In [1]: import numpy as np

In [2]: np.set_printoptions(suppress=True, linewidth=160)

In [3]: F = np.array([[0.0, 0.0, 4.0], [0.0, 0.0, 0.0], [4.0, 0.0, 0.0]])

In [4]: print(round(np.linalg.det(F), 1))
0.0

In [5]: print(F @ F)
[[16.  0.  0.]
 [ 0.  0.  0.]
 [ 0.  0. 16.]]

In [6]: print(np.flatnonzero(np.linalg.matrix_power((F != 0) + (F.T != 0) + np.eye(3), 3)[0]))
[0 2]

In [7]: print(np.poly(F))
[  1.   0. -16.   0.]

In [8]: print(np.einsum("ij,ji->", F, F))
32.0

In [9]: print(round(np.linalg.det(F[::-1]), 1))
0.0

In [10]: print(np.round(np.linalg.eigvals(F).sum().real, 1))
0.0

In [11]: print(F.T @ F)
[[16.  0.  0.]
 [ 0.  0.  0.]
 [ 0.  0. 16.]]

In [12]: print(np.round(np.linalg.pinv(F), 1))
[[0.  0.  0.2]
 [0.  0.  0. ]
 [0.2 0.  0. ]]

In [13]: print(np.round(np.linalg.norm(F, axis=0), 1))
[4. 0. 4.]

In [14]: w, vecs = np.linalg.eigh(F)

In [15]: vec = np.array([0, 0, 2])

In [16]: print(np.round(vecs * np.maximum(w, 0) @ vecs.T, 1))
[[2. 0. 2.]
 [0. 0. 0.]
 [2. 0. 2.]]

In [17]: print(np.round(np.linalg.eigvalsh(F[1:, 1:]), 1))
[0. 0.]

In [18]: U, sv, VT = np.linalg.svd(F)

In [19]: vecs = VT[:(sv > 1e-8).sum()]

In [20]: rng = np.random.default_rng(107)

In [21]: vec = F[2] + 4 * F[0] + rng.integers(2) * np.eye(3)[1]

In [22]: print(vec)
[ 4.  0. 16.]

In [23]: print(np.linalg.matrix_rank(np.vstack([F, vec])))
2

In [24]: print(np.diag(vecs.T @ vecs))
[1. 0. 1.]

In [25]: print(round(np.linalg.norm(vec - vecs.T @ vecs @ vec), 1))
0.0

In [26]: m1 = np.vander(np.arange(5) - 3, 4, increasing=True)

In [27]: print(m1)
[[  1  -3   9 -27]
 [  1  -2   4  -8]
 [  1  -1   1  -1]
 [  1   0   0   0]
 [  1   1   1   1]]

In [28]: M2 = m1 / np.linalg.norm(m1, axis=1, keepdims=True)

In [29]: G = M2 @ M2.T

In [30]: print((G - 2 * np.eye(5)).round(6).argmax(axis=1))
[1 0 1 2 3]

In [31]: print(np.argwhere(np.triu(np.abs(G) > 0.95, 1)))
[[0 1]]

In [32]: U, sv, VT = np.linalg.svd(m1)

In [33]: print(sv.round(1))
[30.1  2.5  1.6  0.9]

In [34]: M2 = U[:, :1] @ np.diag(sv[:1]) @ VT[:1]

In [35]: print(np.linalg.matrix_rank(m1, rtol=0.05))
3

In [36]: print(round(float(np.abs(m1 - M2).max()), 1))
1.2

In [37]: print(np.linalg.matrix_rank(M2))
1

In [38]: print(np.round(np.linalg.norm(m1 - M2, 2), 1), round(float(sv[1]), 1))
2.5 2.5

In [39]: M2 = m1 / np.sqrt((m1 ** 2).mean(axis=1, keepdims=True))

In [40]: print(np.linalg.matrix_rank(M2) == np.linalg.matrix_rank(m1))
True

In [41]: print(np.round(m1 - m1.mean(axis=1, keepdims=True), 1))
[[  6.    2.   14.  -22. ]
 [  2.2  -0.8   5.2  -6.8]
 [  1.   -1.    1.   -1. ]
 [  0.8  -0.2  -0.2  -0.2]
 [  0.    0.    0.    0. ]]

In [42]: M2 = np.c_[m1[:, :1] @ np.array([[3]]), np.array([-1, 2, -1, -1, -2])]

In [43]: print(M2)
[[ 3 -1]
 [ 3  2]
 [ 3 -1]
 [ 3 -1]
 [ 3 -2]]

In [44]: print(np.round(np.linalg.norm(np.linalg.qr(m1)[0].T @ M2, axis=0) ** 2 / ((M2 ** 2).sum(axis=0) + 1e-12), 1))
[1.  0.8]

In [45]: print(np.linalg.matrix_rank(M2))
2

In [46]: print(np.round(np.linalg.norm(M2 - m1 @ np.linalg.lstsq(m1, M2)[0], axis=0), 1) + 0)
[0.  1.6]

In [47]: print(round(np.log10(np.linalg.cond(m1))))
2

In [48]: print(np.linalg.matrix_rank(m1, rtol=0.1))
1

In [49]: print([round(float(x), 1) for x in np.linalg.svd(m1, compute_uv=False)[:3]])
[30.1, 2.5, 1.6]

In [50]: A = np.load("x.npy")

In [51]: print(A.round(1))
[[-0.4  0.8  0.4]
 [-0.8 -0.1 -0.6]
 [-0.5 -0.5  0.7]]

In [52]: vec = np.array([7, 4, 4])

In [53]: print(np.round(A.T @ (A @ vec), 1))
[7. 4. 4.]

In [54]: print(np.round(np.linalg.det(A), 1))
1.0

In [55]: print(3 - np.linalg.matrix_rank(A - np.eye(3), tol=1e-8))
1

In [56]: print(np.round(np.linalg.inv(A), 1))
[[-0.4 -0.8 -0.5]
 [ 0.8 -0.1 -0.5]
 [ 0.4 -0.6  0.7]]

In [57]: labels = rng.permutation(3)

In [58]: print(labels)
[2 1 0]

In [59]: M2 = A[labels][:, labels]

In [60]: print(round(np.linalg.det(M2), 1), round(float(np.linalg.det(A[labels])), 1))
1.0 -1.0

In [61]: print(np.round(np.trace(M2), 1))
0.2

In [62]: labels = rng.permutation(3)

In [63]: M2 = A[:, labels] * rng.choice([-1, 1], 3)

In [64]: print(M2.round(1))
[[-0.4 -0.8  0.4]
 [-0.8  0.1 -0.6]
 [-0.5  0.5  0.7]]

In [65]: U, _, VT = np.linalg.svd(A.T @ M2)

In [66]: print(np.round(U @ VT, 1) + 0)
[[ 1.  0.  0.]
 [ 0. -1.  0.]
 [ 0.  0.  1.]]

In [67]: print(labels)
[0 1 2]

In [68]: print(round(np.trace(M2), 1))
0.4

In [69]: print(np.round((M2 - M2.T) / 2, 1) + 0)
[[ 0.   0.   0.4]
 [ 0.   0.  -0.6]
 [-0.4  0.6  0. ]]

In [70]: print(np.allclose(M2 @ M2.T, M2.T @ M2))
True

In [71]: print(np.round(np.sort(np.abs(np.linalg.eigvals(M2))), 1))
[1. 1. 1.]

In [72]: print(np.round(np.abs(np.linalg.eigvals(M2)).max(), 1))
1.0

In [73]: print(np.round(np.linalg.matrix_power(M2, 2), 1) + 0)
[[ 0.6  0.5  0.6]
 [ 0.5  0.3 -0.8]
 [-0.6  0.8  0. ]]

In [74]: print(np.round(M2 @ M2, 1) + 0)
[[ 0.6  0.5  0.6]
 [ 0.5  0.3 -0.8]
 [-0.6  0.8  0. ]]

In [75]: data = np.diag(np.array([8, 2, 7]))

In [76]: print(data)
[[8 0 0]
 [0 2 0]
 [0 0 7]]

In [77]: print((np.linalg.matrix_power((data != 0) + (data.T != 0) + np.eye(3), 3) > 0).astype(int))
[[1 0 0]
 [0 1 0]
 [0 0 1]]

In [78]: w, vecs = np.linalg.eig(data)

In [79]: print(data @ vecs[:, 0] - w[0] * vecs[:, 0])
[0. 0. 0.]

In [80]: print(np.prod(w))
112.0

In [81]: print(w)
[8. 2. 7.]

In [82]: print(np.round(np.sort(np.linalg.eigvals(data.T)), 1))
[2. 7. 8.]

In [83]: J = np.array([[-2, 0, 0, 0], [0, 0, 0, 0], [0, 0, -2, 0], [0, 0, 0, 0]])

In [84]: print(J)
[[-2  0  0  0]
 [ 0  0  0  0]
 [ 0  0 -2  0]
 [ 0  0  0  0]]

In [85]: th = np.radians(180)

In [86]: Rm = np.eye(3)

In [87]: Rm[2, 2] = Rm[1, 1] = np.cos(th)

In [88]: Rm[2, 1], Rm[1, 2] = -np.sin(th), np.sin(th)

In [89]: print(Rm.round(1) + 0)
[[ 1.  0.  0.]
 [ 0. -1.  0.]
 [ 0.  0. -1.]]

In [90]: M2 = F @ Rm.T

In [91]: print(np.round(np.abs(M2 - F).max(axis=0), 1) + 0)
[0. 0. 8.]

In [92]: E = np.load("arr.npy")

In [93]: print(E)
[[ -3   3   5   9 -15  -7  -9]
 [ -9   7  -1   6 -45  -3  -8]
 [ -4   8  -8   2 -20   5   5]
 [  1  -3  -1  -1   5   9   2]
 [ -2   5  -7   7 -10  -8   6]
 [ -2   9   5   3 -10   5  -3]]

In [94]: print(np.diff(E, axis=0))
[[ -6   4  -6  -3 -30   4   1]
 [  5   1  -7  -4  25   8  13]
 [  5 -11   7  -3  25   4  -3]
 [ -3   8  -6   8 -15 -17   4]
 [  0   4  12  -4   0  13  -9]]

In [95]: print(E.shape)
(6, 7)

In [96]: print(E.sum(axis=1))
[-17 -53 -12  12  -9   7]

In [97]: print(np.round(np.linalg.svd(E, compute_uv=False), 1))
[57.8 18.6 15.6  9.6  4.9  1. ]

In [98]: print(E.sum(axis=0))
[-19  29  -7  26 -95   1  -7]

In [99]: print(round(np.linalg.norm(E), 1))
63.6

In [100]: M2 = E / np.sqrt((E ** 2).mean(axis=1, keepdims=True))

In [101]: print(M2[1].round(1))
[-0.5  0.4 -0.1  0.3 -2.5 -0.2 -0.4]

In [102]: M2 = E / np.linalg.norm(E, axis=1, keepdims=True)

In [103]: G = M2 @ M2.T

In [104]: print(G[1].round(1))
[ 0.8  1.   0.8 -0.6  0.6  0.7]

In [105]: print(G.round(1))
[[ 1.   0.8  0.4 -0.8  0.5  0.7]
 [ 0.8  1.   0.8 -0.6  0.6  0.7]
 [ 0.4  0.8  1.  -0.2  0.7  0.7]
 [-0.8 -0.6 -0.2  1.  -0.6 -0.3]
 [ 0.5  0.6  0.7 -0.6  1.   0.3]
 [ 0.7  0.7  0.7 -0.3  0.3  1. ]]

In [106]: print((G - 2 * np.eye(6)).round(6).argmax(axis=1))
[1 0 1 2 2 1]

In [107]: print(np.round(np.linalg.norm(M2, axis=1), 1))
[1. 1. 1. 1. 1. 1.]

In [108]: print(np.argwhere(np.triu(np.abs(G) > 0.95, 1)))
[]

In [109]: vec = np.array([4, 1, 4, 3, 3, 3, 1])

In [110]: print(np.sign((E @ vec).round(6)))
[-1 -1 -1  1 -1  1]

In [111]: print(E @ vec)
[ -37 -167  -74   38  -58   12]

In [112]: print(np.einsum("ij,j->i", E, vec))
[ -37 -167  -74   38  -58   12]

In [113]: vec @ E
---------------------------------------------------------------------------
ValueError                                Traceback (most recent call last)
Cell In[113], line 1
----> 1 vec @ E

ValueError: matmul: Input operand 1 has a mismatch in its core dimension 0, with gufunc signature (n?,k),(k,m?)->(n?,m?) (size 6 is different from 7)

In [114]: print(E @ np.ones(7))
[-17. -53. -12.  12.  -9.   7.]

In [115]: K = np.load("data.npy")

In [116]: print(K)
[[  1  -2   4  -8]
 [  1  -1   1  -1]
 [  1   0   0   0]
 [  1   1   1   1]
 [  1   2   4   8]
 [  1   3   9  27]
 [  1   4  16  64]
 [  1   5  25 125]
 [  1   6  36 216]]

In [117]: U, sv, VT = np.linalg.svd(K)

In [118]: print(sv.round(1))
[263.7   9.7   3.7   1.6]

In [119]: print(np.argmax(sv[:-1] / (sv[1:] + 1e-6)) + 1)
1

In [120]: M2 = U[:, :1] @ np.diag(sv[:1]) @ VT[:1]

In [121]: print(np.linalg.matrix_rank(K, rtol=0.05))
1

In [122]: print(round(float(np.abs(K - M2).max()), 1))
5.3

In [123]: vec = np.array([-5, 0, -1, 5])

In [124]: rhs = K @ vec

In [125]: print(np.round(np.linalg.pinv(K) @ K, 1) + 0)
[[1. 0. 0. 0.]
 [0. 1. 0. 0.]
 [0. 0. 1. 0.]
 [0. 0. 0. 1.]]

In [126]: print(rhs)
[ -49  -11   -5   -1   31  121  299  595 1039]

In [127]: print(np.round(np.linalg.lstsq(K, rhs)[0], 1) + 0)
[-5.  0. -1.  5.]

In [128]: rhs = rhs + 0.1 * rng.normal(size=9)

In [129]: print(rhs.round(1))
[ -49.2  -10.9   -5.1   -0.8   31.   120.9  299.2  595.1 1039. ]

In [130]: c, *_ = np.linalg.lstsq(K, rhs)

In [131]: print([round(float(np.linalg.norm(np.linalg.solve(K.T @ K + lam * np.eye(4), K.T @ rhs))), 2) for lam in (0, 1, 10, 100)])
[7.14, 6.39, 5.44, 4.9]

In [132]: print(np.round(K.T @ (rhs - K @ c), 1) + 0)
[0. 0. 0. 0.]

In [133]: th = np.radians(45)

In [134]: Rm = np.eye(4)

In [135]: Rm[0, 0] = Rm[2, 2] = np.cos(th)

In [136]: Rm[0, 2], Rm[2, 0] = -np.sin(th), np.sin(th)

In [137]: print(Rm.round(1))
[[ 0.7  0.  -0.7  0. ]
 [ 0.   1.   0.   0. ]
 [ 0.7  0.   0.7  0. ]
 [ 0.   0.   0.   1. ]]

In [138]: M2 = K @ Rm.T

In [139]: print(round(np.linalg.det(Rm), 1), np.round(np.trace(Rm), 1))
1.0 3.4

In [140]: print(M2.round(1) + 0)
[[ -2.1  -2.    3.5  -8. ]
 [  0.   -1.    1.4  -1. ]
 [  0.7   0.    0.7   0. ]
 [  0.    1.    1.4   1. ]
 [ -2.1   2.    3.5   8. ]
 [ -5.7   3.    7.1  27. ]
 [-10.6   4.   12.   64. ]
 [-17.    5.   18.4 125. ]
 [-24.7   6.   26.2 216. ]]

In [141]: print(np.round(np.linalg.svd(K, compute_uv=False), 1), np.round(np.linalg.svd(M2, compute_uv=False), 1))
[263.7   9.7   3.7   1.6] [263.7   9.7   3.7   1.6]

In [142]: print(np.round(np.abs(M2 - K).max(axis=0), 1))
[25.7  0.   9.8  0. ]

In [143]: def softmax(z):
     ...:     e = np.exp(z - z.max(axis=-1, keepdims=True))
     ...:     return e / e.sum(axis=-1, keepdims=True)
     ...: 

In [144]: print(np.round(softmax(K[6] + 4), 1) + 0)
[0. 0. 0. 1.]

In [145]: print(np.round(softmax(K[6]), 1) + 0)
[0. 0. 0. 1.]

In [146]: att = K @ K.T / np.sqrt(4)

In [147]: print(np.round(softmax(att + np.triu(np.full(att.shape, -np.inf), 1)), 1) + 0)
[[1.  0.  0.  0.  0.  0.  0.  0.  0. ]
 [1.  0.  0.  0.  0.  0.  0.  0.  0. ]
 [0.3 0.3 0.3 0.  0.  0.  0.  0.  0. ]
 [0.  0.1 0.2 0.7 0.  0.  0.  0.  0. ]
 [0.  0.  0.  0.  1.  0.  0.  0.  0. ]
 [0.  0.  0.  0.  0.  1.  0.  0.  0. ]
 [0.  0.  0.  0.  0.  0.  1.  0.  0. ]
 [0.  0.  0.  0.  0.  0.  0.  1.  0. ]
 [0.  0.  0.  0.  0.  0.  0.  0.  1. ]]
